% ipython --no-banner

In [1]: import numpy as np

In [2]: from numpy import linalg as LA

In [3]: np.set_printoptions(suppress=True, linewidth=200)

In [4]: K = np.load("sample18.npy")

In [5]: K
Out[5]: 
array([[ 24.496,   9.948,  -1.197],
       [  4.474,  -0.57 ,   1.708],
       [-12.562,   3.468,   0.711],
       [ -5.041,   2.562,  -4.358],
       [ -2.544,   8.624,   0.861],
       [ -8.953,   1.25 ,   0.183],
       [-14.25 ,  -2.007,   0.402],
       [ -0.599,   2.193,  -0.328],
       [ 24.068,   1.123,   1.895],
       [ -9.933,   1.745,  -2.04 ],
       [ -5.213,  10.066,   0.924],
       [-10.664,   6.962,  -0.193],
       [ 10.553,   3.876,   1.13 ],
       [ -4.815,   3.439,   1.362],
       [ -6.092,  -0.02 ,  -2.374],
       [ -7.165,  -0.799,   3.273],
       [ -6.618,   1.519,   5.344],
       [  7.511,   9.425,   0.547],
       [ -1.203,  -3.203,  -0.044],
       [ -2.101,  -4.313,   1.854],
       [  4.487, -11.76 ,  -1.345],
       [  1.849,  -5.101,   3.968],
       [ -6.084,  -5.008,   1.099],
       [  9.081,   3.653,   2.918]])

In [6]: d = LA.norm(K[:, None] - K[None], axis=-1)

In [7]: np.flatnonzero(d[7] < d.mean() / 2)
Out[7]: array([ 1,  3,  4,  7, 13, 14, 18])

In [8]: d.mean(axis=1).argmax()
Out[8]: np.int64(0)

In [9]: d.shape
Out[9]: (24, 24)

In [10]: d[7].round(6).argsort(kind="stable")[:4]
Out[10]: array([ 7, 13, 18,  3])

In [11]: np.unravel_index(d.round(6).argmax(), d.shape)
Out[11]: (np.int64(0), np.int64(6))

In [12]: cov = K.T @ K

In [13]: np.round(LA.eigvalsh(cov)[::-1], 3)
Out[13]: array([2401.088,  690.503,  112.251])

In [14]: LA.matrix_rank(cov)
Out[14]: np.int64(3)

In [15]: round(float(np.trace(cov)), 3), round(float((K ** 2).sum()), 3)
Out[15]: (3203.842, 3203.842)

In [16]: np.allclose(cov, cov.T)
Out[16]: True

In [17]: (K @ K.T).shape
Out[17]: (24, 24)

In [18]: np.round(LA.svd(K, compute_uv=False) ** 2, 3)
Out[18]: array([2401.088,  690.503,  112.251])

In [19]: cov.round(3)
Out[19]: 
array([[2384.271,  167.077,   27.501],
       [ 167.077,  706.982,    3.719],
       [  27.501,    3.719,  112.589]])

In [20]: ev, vecs = LA.eigh(cov)

In [21]: vec = np.array([2, -3, -8])

In [22]: np.round(vecs * np.abs(ev) @ vecs.T, 3)
Out[22]: 
array([[2384.271,  167.077,   27.501],
       [ 167.077,  706.982,    3.719],
       [  27.501,    3.719,  112.589]])

In [23]: round(float(vec @ cov @ vec), 3)
Out[23]: 20399.149

In [24]: np.round(vecs * np.maximum(ev, 0) @ vecs.T, 3)
Out[24]: 
array([[2384.271,  167.077,   27.501],
       [ 167.077,  706.982,    3.719],
       [  27.501,    3.719,  112.589]])

In [25]: (np.sign(vecs[:, -1].round(6)) == np.sign(vecs[0, -1].round(6))).astype(int)
Out[25]: array([1, 1, 1])

In [26]: np.round(LA.eigvalsh(cov[1:, 1:]), 3)
Out[26]: array([112.566, 707.005])

In [27]: np.round(np.abs(cov).sum(axis=1).max(), 3), np.round(np.abs(ev).max(), 3)
Out[27]: (np.float64(2578.849), np.float64(2401.088))

In [28]: q, r_ = LA.qr(K)

In [29]: np.allclose(r_.T @ r_, K.T @ K)
Out[29]: True

In [30]: np.round(q @ r_, 3)
Out[30]: 
array([[ 24.496,   9.948,  -1.197],
       [  4.474,  -0.57 ,   1.708],
       [-12.562,   3.468,   0.711],
       [ -5.041,   2.562,  -4.358],
       [ -2.544,   8.624,   0.861],
       [ -8.953,   1.25 ,   0.183],
       [-14.25 ,  -2.007,   0.402],
       [ -0.599,   2.193,  -0.328],
       [ 24.068,   1.123,   1.895],
       [ -9.933,   1.745,  -2.04 ],
       [ -5.213,  10.066,   0.924],
       [-10.664,   6.962,  -0.193],
       [ 10.553,   3.876,   1.13 ],
       [ -4.815,   3.439,   1.362],
       [ -6.092,  -0.02 ,  -2.374],
       [ -7.165,  -0.799,   3.273],
       [ -6.618,   1.519,   5.344],
       [  7.511,   9.425,   0.547],
       [ -1.203,  -3.203,  -0.044],
       [ -2.101,  -4.313,   1.854],
       [  4.487, -11.76 ,  -1.345],
       [  1.849,  -5.101,   3.968],
       [ -6.084,  -5.008,   1.099],
       [  9.081,   3.653,   2.918]])

In [31]: np.round(np.abs(np.diag(r_)), 3)
Out[31]: array([48.829, 26.368, 10.596])

In [32]: q.shape, r_.shape
Out[32]: ((24, 3), (3, 3))

In [33]: round(float(abs(r_[0, 0])), 3), np.round(LA.norm(K[:, 0]), 3)
Out[33]: (48.829, np.float64(48.829))
